% python3 -q
>>> import numpy as np
>>> np.set_printoptions(precision=2, suppress=True, linewidth=140)
>>> X = np.load("layer10.npy")
>>> print(X)
[[ 0.65  0.35 -0.58 -0.35]
 [ 0.35  0.65  0.58  0.35]
 [-0.58  0.58  0.04 -0.58]
 [-0.35  0.35 -0.58  0.65]]
>>> x0 = np.array([-4, 0, 1, 4])
>>> print(np.einsum("ij,j->i", X, x0))
[-4.58  0.58  0.04  3.42]
>>> print(X @ np.eye(4)[0])
[ 0.65  0.35 -0.58 -0.35]
>>> print(X * x0)
[[-2.62  0.   -0.58 -1.38]
 [-1.38  0.    0.58  1.38]
 [ 2.31  0.    0.04 -2.31]
 [ 1.38  0.   -0.58  2.62]]
>>> print(np.linalg.norm(X @ x0) <= np.linalg.norm(X, 2) * np.linalg.norm(x0) + 1e-9)
True
>>> print(X @ (2 * x0))
[-9.15  1.15  0.08  6.85]
>>> u, v = X[0], X[2]
>>> print(round(float(u @ v), 2))
-0.0
>>> pr = (u @ v) / (u @ u) * u
>>> print(np.linalg.matrix_rank(np.outer(u, v)))
1
>>> print(round(np.linalg.norm(u + v) ** 2 + np.linalg.norm(u - v) ** 2, 2))
4.0
>>> out = np.array([[0, 0], [-2, 0], [-4, 5], [1, 0]])
>>> print(out.T @ X.T)
[[ 1.27 -3.27 -1.88  2.27]
 [-2.88  2.88  0.19 -2.88]]
>>> print(np.einsum("ik,kj->ji", X, out))
[[ 1.27 -3.27 -1.88  2.27]
 [-2.88  2.88  0.19 -2.88]]
>>> print(np.linalg.matrix_rank(np.vstack([X, out.T])))
4
>>> print(np.einsum("ik,kj->ij", X, out))
[[ 1.27 -2.88]
 [-3.27  2.88]
 [-1.88  0.19]
 [ 2.27 -2.88]]
>>> print(np.vstack([X, out.T]).shape)
(6, 4)
>>> print(np.einsum("ij->j", X))
[ 0.08  1.92 -0.54  0.08]
>>> w1 = np.array([[5, 0, -5], [-2, 3, 4], [5, -5, -2], [-2, -4, -4]])
>>> coef = np.array([0, 3, -3])
>>> act = np.maximum(X @ w1 + coef, 0)
>>> print(np.linalg.matrix_rank(act))
3
>>> print((act > 0).mean(axis=0))
[0.5  1.   0.25]
>>> print(act)
[[0.38 8.31 0.  ]
 [2.62 0.69 0.  ]
 [0.   6.85 4.42]
 [0.   4.31 0.  ]]
>>> C = np.array([[-2, 2, 0], [0, -2, -2], [-3, -1, -2]])
>>> print(w1 @ C)
[[  5  15  10]
 [ -8 -14 -14]
 [ -4  22  14]
 [ 16   8  16]]
>>> print((act @ C).round(6).argmax(axis=1))
[0 1 0 0]
>>> w, V = np.linalg.eigh(X)
>>> print(V @ np.diag(w) @ V.T)
[[ 0.65  0.35 -0.58 -0.35]
 [ 0.35  0.65  0.58  0.35]
 [-0.58  0.58  0.04 -0.58]
 [-0.35  0.35 -0.58  0.65]]
>>> print(w.sum(), np.trace(X))
2.0 2.0
>>> print(np.linalg.svd(X, compute_uv=False))
[1. 1. 1. 1.]
>>> K = np.load("sample7.npy")
>>> print(K)
[[-0.68  0.5   0.35 -0.08  0.39]
 [-0.54 -0.81  0.19  0.11 -0.05]
 [ 0.    0.   -0.33  0.82  0.46]
 [ 0.05 -0.25 -0.42 -0.55  0.68]
 [ 0.49 -0.16  0.74  0.06  0.42]]
>>> # orthonormal columns
>>> u = np.array([1, 1, -3, 0, 1])
>>> out = K + np.outer(u, np.eye(5)[2])
>>> print(out)
[[-0.68  0.5   1.35 -0.08  0.39]
 [-0.54 -0.81  1.19  0.11 -0.05]
 [ 0.    0.   -3.33  0.82  0.46]
 [ 0.05 -0.25 -0.42 -0.55  0.68]
 [ 0.49 -0.16  1.74  0.06  0.42]]
>>> print(np.linalg.matrix_rank(np.linalg.inv(out) - np.linalg.inv(K), tol=1e-8))
1
>>> print(np.linalg.matrix_rank(out - K))
1
>>> rng = np.random.default_rng(10931)
>>> lab = rng.permutation(5)
>>> out = K[:, lab] * rng.choice([-1, 1], 5)
>>> print(out)
[[ 0.39 -0.08 -0.5  -0.35 -0.68]
 [-0.05  0.11  0.81 -0.19 -0.54]
 [ 0.46  0.82 -0.    0.33  0.  ]
 [ 0.68 -0.55  0.25  0.42  0.05]
 [ 0.42  0.06  0.16 -0.74  0.49]]
>>> Uu, _, Vt = np.linalg.svd(K.T @ out)
>>> print(np.round(Uu @ Vt, 2) + 0)
[[ 0.  0.  0.  0.  1.]
 [ 0.  0. -1.  0.  0.]
 [ 0.  0.  0. -1.  0.]
 [ 0.  1.  0.  0.  0.]
 [ 1.  0.  0.  0.  0.]]
>>> print(np.round(np.linalg.lstsq(K, out)[0], 2) + 0)
[[ 0.  0.  0.  0.  1.]
 [ 0.  0. -1.  0.  0.]
 [ 0.  0.  0. -1.  0.]
 [ 0.  1.  0.  0.  0.]
 [ 1.  0.  0.  0.  0.]]
>>> A = np.array([[3, 1, 3, 3, -3],
...     [1, 3, 1, 3, 3],
...     [3, 1, 3, 1, 3],
...     [3, 3, 1, 3, 1],
...     [-3, 3, 3, 1, 3]])
>>> w1 = np.array([[3, 0, 3, 1, 1, 1],
...     [3, 1, 0, 2, 1, 1],
...     [3, 0, 3, 0, 2, 3],
...     [3, 1, 3, 0, 1, 1],
...     [1, 2, 0, 0, 2, 2]])
>>> coef = np.array([-2, -1, -1, 2, -1, 0])
>>> act = np.maximum(A @ w1 + coef, 0)
>>> print((act > 0).mean(axis=0))
[1.  0.8 1.  1.  1.  1. ]
>>> C = np.array([[4, 1], [-1, 1], [-2, -5], [5, -3], [-2, 1], [3, -5]])
>>> print((act @ C).round(6).argmax(axis=1))
[0 0 0 0 0]
>>> print(w1 @ C)
[[ 12 -19]
 [ 22  -6]
 [ 11 -25]
 [  6 -15]
 [  4  -5]]
>>> print(act @ C)
[[ 101 -170]
 [ 126 -127]
 [ 116 -173]
 [ 142 -155]
 [  88  -71]]
>>> P = np.triu(np.array([[-2, 0, 3, 3, 3],
...     [0, 0, 3, 3, -3],
...     [1, -3, 1, -2, 3],
...     [0, 1, 2, 2, 0],
...     [-2, 3, 2, -3, 3]]), 1) + np.eye(5)
>>> out = P @ A @ np.linalg.inv(P)
>>> print(np.round(np.linalg.det(out), 2))
432.0
>>> print(np.trace(out), np.trace(A))
15.0 15
>>> print(P @ A - A @ P)
[[  9.  21.   9.   9.   6.]
 [ 27.   3.  -9.  -1.   6.]
 [-15.   3.  -5.  -9.  -8.]
 [  0.   0. -18. -16.  -3.]
 [  0.   0.   0.   6.   9.]]
>>> print(np.linalg.matrix_rank(out))
5
>>> print(np.poly(out))
[   1.  -15.   32.  252. -576. -432.]
>>> lab = rng.permutation(5)
>>> out = A[:, lab] * rng.choice([-1, 1], 5)
>>> print(out)
[[-3  1 -3  3  3]
 [-1  3  3  3  1]
 [-3  1  3  1  3]
 [-3  3  1  3  1]
 [ 3  3  3  1  3]]
>>> Uu, _, Vt = np.linalg.svd(A.T @ out)
>>> print(lab)
[0 1 4 3 2]
>>> print(np.round(np.linalg.lstsq(A, out)[0], 2) + 0)
[[-1.  0.  0.  0.  0.]
 [ 0.  1.  0.  0.  0.]
 [ 0.  0.  0.  0.  1.]
 [ 0.  0.  0.  1.  0.]
 [ 0.  0.  1.  0.  0.]]
>>> print(np.round(Uu @ Vt, 2) + 0)
[[-1.  0.  0.  0.  0.]
 [ 0.  1.  0.  0.  0.]
 [ 0.  0.  0.  0.  1.]
 [ 0.  0.  0.  1.  0.]
 [ 0.  0.  1.  0.  0.]]
>>> print(np.diff(out, axis=0))
[[ 2  2  6  0 -2]
 [-2 -2  0 -2  2]
 [ 0  2 -2  2 -2]
 [ 6  0  2 -2  2]]
>>> print(out.sum(axis=0))
[-7 11  7 11 11]
>>> print(out - out[0])
[[ 0  0  0  0  0]
 [ 2  2  6  0 -2]
 [ 0  0  6 -2  0]
 [ 0  2  4  0 -2]
 [ 6  2  6 -2  0]]
>>> print(out.shape)
(5, 5)
>>> print(np.linalg.matrix_rank(out))
5
>>> print(out.sum(axis=1))
[ 1  9  5  5 13]
>>> print(round(float(np.linalg.norm(out)), 2))
12.69
>>> np.zeros(5, 5)
Traceback (most recent call last):
  File "<python-input-80>", line 1, in <module>
    np.zeros(5, 5)
    ~~~~~~~~^^^^^^
TypeError: Cannot interpret '5' as a data type
>>> print(np.linalg.svd(out, compute_uv=False))
[9.71 6.61 3.71 3.   0.61]
>>> m1 = np.load("x.npy")
>>> print(m1)
[[0.25 0.25 0.35]
 [0.25 0.25 0.35]
 [0.35 0.35 0.49]]
>>> # columns 0 and 1 are equal
>>> Uu, sig, Vt = np.linalg.svd(m1)
>>> V = Vt[:(sig > 1e-8).sum()]
>>> x0 = m1[0] + 4 * m1[1] + rng.integers(2) * np.eye(3)[2]
>>> print(x0)
[1.26 1.26 1.77]
>>> print(np.diag(V.T @ V))
[0.25 0.25 0.49]
>>> print(np.allclose(V.T @ V @ x0, x0))
True
>>> data = np.array([[0, 1, 0, 0], [1, 0, 0, 0], [0, 0, 0, 1], [0, 0, 1, 0]])
>>> P = np.triu(np.array([[1, 2, 0, 0], [2, 2, 2, 1], [1, 2, 0, 2], [0, 1, 1, 1]]), 1) + np.eye(4)
>>> out = P @ data @ np.linalg.inv(P)
>>> print(np.poly(out))
[ 1.  0. -2.  0.  1.]
>>> print(np.round(np.linalg.det(out), 2))
1.0
>>> print(P @ data - data @ P)
[[ 2.  0. -2. -1.]
 [ 0. -2.  1.  2.]
 [ 0.  0.  2.  0.]
 [ 0.  0.  0. -2.]]
>>> print(np.trace(out), np.trace(data))
0.0 0
>>> E = np.loadtxt("arr.csv", delimiter=",")
>>> print(E)
[[-0.95 -0.79  0.62 -0.73  0.98]
 [-0.99 -0.49  0.98 -0.98  1.  ]
 [-0.76 -1.   -1.    0.9  -0.93]
 [ 0.43 -0.78 -0.92 -0.86  0.97]
 [-0.88  0.69  0.99 -0.69  0.94]
 [-0.99  0.86  1.   -0.77  0.98]
 [ 1.   -0.97 -1.    0.88 -1.  ]
 [-0.24 -0.94 -0.98  0.95 -0.99]
 [ 0.65  0.46 -0.23  0.29 -0.67]
 [-0.97 -0.43  0.94 -0.69  0.97]
 [ 0.99  1.    0.96 -0.94  0.91]
 [ 1.    0.98 -1.   -0.82 -0.74]
 [ 1.    1.    0.13 -0.97  0.92]
 [ 0.9  -0.7  -0.99  0.6  -0.91]
 [-0.99 -0.69  0.95 -0.91  1.  ]
 [-1.   -1.   -0.29 -0.91  1.  ]
 [ 1.    0.94 -1.   -0.56 -0.74]
 [-1.    0.94  1.   -0.22  0.91]
 [-1.   -0.99 -0.49  0.74 -0.24]
 [-0.5   0.36  0.84 -0.6   0.86]
 [ 1.    0.74 -0.99 -0.65 -0.07]
 [-1.   -0.96  0.97 -0.02  0.94]
 [ 0.32 -0.58 -0.84  0.06 -0.13]
 [-0.87  0.25  0.94 -0.22  0.65]
 [ 0.62 -0.73 -0.97  0.45 -0.73]
 [-0.35  0.68  0.93 -0.83  0.96]
 [-0.94 -0.86  0.37 -0.88  0.99]
 [ 0.98 -1.   -1.    1.   -1.  ]]
>>> x0 = np.array([3, 0, 3, 0, 1])
>>> target = E @ x0
>>> print(np.round(np.linalg.lstsq(E, target)[0], 2) + 0)
[3. 0. 3. 0. 1.]
>>> print(np.round(np.linalg.solve(E.T @ E, E.T @ target), 2) + 0)
[3. 0. 3. 0. 1.]
>>> target = target + 0.1 * rng.normal(size=28)
>>> print(target)
[-0.06  0.93 -6.14 -0.54  1.26  1.03 -1.08 -4.59  0.59  0.97  6.8  -0.75  4.26 -1.12  0.84 -2.76 -0.86  0.91 -4.64  1.83 -0.13  0.92 -1.74
  1.09 -1.74  2.74 -0.9  -0.88]
>>> coef, *_ = np.linalg.lstsq(E, target)
>>> print([round(float(np.linalg.norm(np.linalg.solve(E.T @ E + lam * np.eye(5), E.T @ target))), 2) for lam in (0, 1, 10, 100)])
[4.37, 3.59, 1.81, 0.51]
>>> print(np.round(np.linalg.norm(target - E @ coef), 2))
0.41
>>> print(coef.round(2) + 0)
[2.99 0.   3.01 0.08 1.03]
>>> cen = (E - E.mean(axis=0)) / E.std(axis=0)
>>> print(np.argwhere(np.abs(cen) > 2))
[]
>>> coef = np.linalg.lstsq(np.delete(cen, 2, axis=1), cen[:, 2])[0]
>>> print(np.round(1 - np.var(cen[:, 2] - np.delete(cen, 2, axis=1) @ coef), 2))
0.84
>>> out = np.array([[0, 3, 4], [1, 3, 0], [4, 2, 4], [3, 2, 0], [5, 2, 0]])
>>> print(np.einsum("ik,kj->ji", K, out))
[[ 3.61  0.03  3.43 -0.21  5.11]
 [ 0.78 -3.55  1.9  -1.19  3.43]
 [-1.35 -1.38 -1.33 -1.5   4.93]]
>>> print(np.linalg.matrix_rank(np.vstack([K, out.T])))
5
>>> print(np.einsum("ij,ij->i", K, K))
[1. 1. 1. 1. 1.]
>>> print(np.einsum("ik,kj->ij", K, out))
[[ 3.61  0.78 -1.35]
 [ 0.03 -3.55 -1.38]
 [ 3.43  1.9  -1.33]
 [-0.21 -1.19 -1.5 ]
 [ 5.11  3.43  4.93]]
>>> print(out.T @ K.T)
[[ 3.61  0.03  3.43 -0.21  5.11]
 [ 0.78 -3.55  1.9  -1.19  3.43]
 [-1.35 -1.38 -1.33 -1.5   4.93]]
>>> out = np.c_[E[:, :1] @ np.array([[1]]), np.array([2, 0, 1, 2, 0, 1, 3, 3, 0, 2, 3, 2, 0, 0, 0, 0, 3, 2, 1, 2, 2, 1, 0, 1, 0, 1, 0, 1])]
>>> print(out)
[[-0.95  2.  ]
 [-0.99  0.  ]
 [-0.76  1.  ]
 [ 0.43  2.  ]
 [-0.88  0.  ]
 [-0.99  1.  ]
 [ 1.    3.  ]
 [-0.24  3.  ]
 [ 0.65  0.  ]
 [-0.97  2.  ]
 [ 0.99  3.  ]
 [ 1.    2.  ]
 [ 1.    0.  ]
 [ 0.9   0.  ]
 [-0.99  0.  ]
 [-1.    0.  ]
 [ 1.    3.  ]
 [-1.    2.  ]
 [-1.    1.  ]
 [-0.5   2.  ]
 [ 1.    2.  ]
 [-1.    1.  ]
 [ 0.32  0.  ]
 [-0.87  1.  ]
 [ 0.62  0.  ]
 [-0.35  1.  ]
 [-0.94  0.  ]
 [ 0.98  1.  ]]
>>> print(np.round(np.linalg.norm(out - E @ np.linalg.lstsq(E, out)[0], axis=0), 2) + 0)
[0.   7.91]
>>> print(np.linalg.norm(np.linalg.qr(E)[0].T @ out, axis=0) ** 2 / ((out ** 2).sum(axis=0) + 1e-12))
[1.   0.12]
>>> J = np.load("m.npy")
>>> print(J)
[[ 0.49  0.06 -0.32 -0.13  0.36]
 [ 0.06  0.07 -0.06  0.22  0.09]
 [-0.32 -0.06  0.22 -0.02 -0.26]
 [-0.13  0.22 -0.02  0.92  0.09]
 [ 0.36  0.09 -0.26  0.09  0.31]]
>>> # symmetric
>>> C2 = J.T @ J
>>> print(np.round(np.trace(C2), 2), np.round((J ** 2).sum(), 2))
2.0 2.0
>>> print(C2)
[[ 0.49  0.06 -0.32 -0.13  0.36]
 [ 0.06  0.07 -0.06  0.22  0.09]
 [-0.32 -0.06  0.22 -0.02 -0.26]
 [-0.13  0.22 -0.02  0.92  0.09]
 [ 0.36  0.09 -0.26  0.09  0.31]]
>>> print((J @ J.T).shape)
(5, 5)
>>> print(np.allclose(C2, C2.T))
True
>>> print(np.diag(C2))
[0.49 0.07 0.22 0.92 0.31]
>>> print(np.linalg.matrix_rank(C2))
2
>>> print(np.round(np.linalg.eigvalsh(C2)[::-1], 2) + 0)
[1. 1. 0. 0. 0.]
